$ python -q
>>> import numpy as np
>>> import numpy.linalg as la
>>> np.set_printoptions(suppress=True, linewidth=200)
>>> def tidy(a):
...     return np.round(a, 1) + 0
... 
>>> arr = -2 * np.eye(4) + np.ones((4, 4))
>>> arr
array([[-1.,  1.,  1.,  1.],
       [ 1., -1.,  1.,  1.],
       [ 1.,  1., -1.,  1.],
       [ 1.,  1.,  1., -1.]])
>>> w, V = la.eigh(arr)
>>> tidy(la.eigvalsh(arr + 5 * np.eye(4)))
array([3., 3., 3., 7.])
>>> tidy(la.eigvalsh(arr @ arr))
array([4., 4., 4., 4.])
>>> tidy(V @ np.diag(w) @ V.T)
array([[-1.,  1.,  1.,  1.],
       [ 1., -1.,  1.,  1.],
       [ 1.,  1., -1.,  1.],
       [ 1.,  1.,  1., -1.]])
>>> tidy(la.svd(arr, compute_uv=False))
array([2., 2., 2., 2.])
>>> np.unique(w.round(6) + 0, return_counts=True)[1]
array([3, 1])
>>> x0 = np.array([1, -3, 1, 0])
>>> target = arr @ x0
>>> target
array([-3.,  5., -3., -1.])
>>> tidy(la.solve(arr, target + arr[:, 1]))
array([ 1., -2.,  1.,  0.])
>>> print(tidy(la.solve(arr.T, arr[1])))
[0. 1. 0. 0.]
>>> tidy(la.solve(arr, target))
array([ 1., -3.,  1.,  0.])
>>> rng = np.random.default_rng(410548)
>>> labels = rng.permutation(4)
>>> out = arr[:, labels] * rng.choice([-1, 1], 4)
>>> print(out)
[[ 1.  1. -1.  1.]
 [ 1. -1. -1. -1.]
 [-1.  1. -1. -1.]
 [ 1.  1.  1. -1.]]
>>> left, _, Vh = la.svd(arr.T @ out)
>>> left @ Vh
array([[ 0.,  0.,  0., -1.],
       [ 0.,  1.,  0.,  0.],
       [ 1.,  0.,  0.,  0.],
       [ 0.,  0., -1.,  0.]])
>>> print(np.fft.fft(arr[0]))
[ 2.+0.j -2.+0.j -2.+0.j -2.+0.j]
>>> print(arr @ (-1.0) ** np.arange(4))
[-2.  2. -2.  2.]
>>> np.sort(np.abs(np.fft.fft(arr[0]))), tidy(np.sort(la.svd(arr, compute_uv=False)))
(array([2., 2., 2., 2.]), array([2., 2., 2., 2.]))
>>> print(arr @ np.ones(4))
[2. 2. 2. 2.]
>>> (arr @ arr)[0]
array([4., 0., 0., 0.])
>>> P = np.triu(np.array([[1, 1, 2, 0], [1, 0, 0, 0], [2, 0, 1, 0], [0, 1, 2, 1]]), 1) + np.eye(4)
>>> out = P @ arr @ la.inv(P)
>>> out
array([[ 2.,  0., -4.,  4.],
       [ 1., -2., -1.,  1.],
       [ 1.,  0., -3.,  1.],
       [ 1.,  0., -1., -1.]])
>>> tidy(la.det(out))
np.float64(-16.0)
>>> tidy(np.poly(out))
array([  1.,   4.,   0., -16., -16.])
